% ipython --no-banner

In [1]: import numpy as np

In [2]: np.set_printoptions(precision=3, suppress=True, linewidth=120)

In [3]: rnd = lambda a: np.round(a, 3) + 0

In [4]: feats = np.load("w.npy")

In [5]: feats
Out[5]: 
array([[-1, -1, -1, -1, -1, -1],
       [-1, -3, -1, -3, -1, -3],
       [ 0, -1,  0, -1,  0, -1],
       [-1, -1, -1, -1, -1, -1],
       [-1, -3, -1, -3, -1, -3],
       [ 0, -1,  0, -1,  0, -1]])

In [6]: rk = np.linalg.matrix_rank(feats)

In [7]: print(rk)
2

In [8]: N = np.linalg.svd(feats)[2][rk:].T

In [9]: print([int(np.linalg.matrix_rank(np.delete(feats, i, axis=0))) for i in range(6)])
[2, 2, 2, 2, 2, 2]

In [10]: print(np.linalg.matrix_rank(feats.T @ feats), np.linalg.matrix_rank(feats @ feats.T))
2 2

In [11]: [int(np.linalg.matrix_rank(feats[:, :j + 1])) for j in range(6)]
Out[11]: [1, 2, 2, 2, 2, 2]

In [12]: print(N.shape)
(6, 4)

In [13]: rnd(N @ N.T)
Out[13]: 
array([[ 0.667,  0.   , -0.333,  0.   , -0.333,  0.   ],
       [ 0.   ,  0.667,  0.   , -0.333,  0.   , -0.333],
       [-0.333,  0.   ,  0.667,  0.   , -0.333,  0.   ],
       [ 0.   , -0.333,  0.   ,  0.667,  0.   , -0.333],
       [-0.333,  0.   , -0.333,  0.   ,  0.667,  0.   ],
       [ 0.   , -0.333,  0.   , -0.333,  0.   ,  0.667]])

In [14]: print(np.allclose(feats @ N, 0))
True

In [15]: X = np.load("a.npy")

In [16]: print(X)
[[ 3  0 -2]
 [ 0 -1  0]
 [ 2  0  1]]

In [17]: np.linalg.matrix_power(X, 2)
Out[17]: 
array([[ 5,  0, -8],
       [ 0,  1,  0],
       [ 8,  0, -3]])

In [18]: np.allclose(X, X.T)
Out[18]: False

In [19]: X @ X
Out[19]: 
array([[ 5,  0, -8],
       [ 0,  1,  0],
       [ 8,  0, -3]])

In [20]: np.trace(X)
Out[20]: np.int64(3)
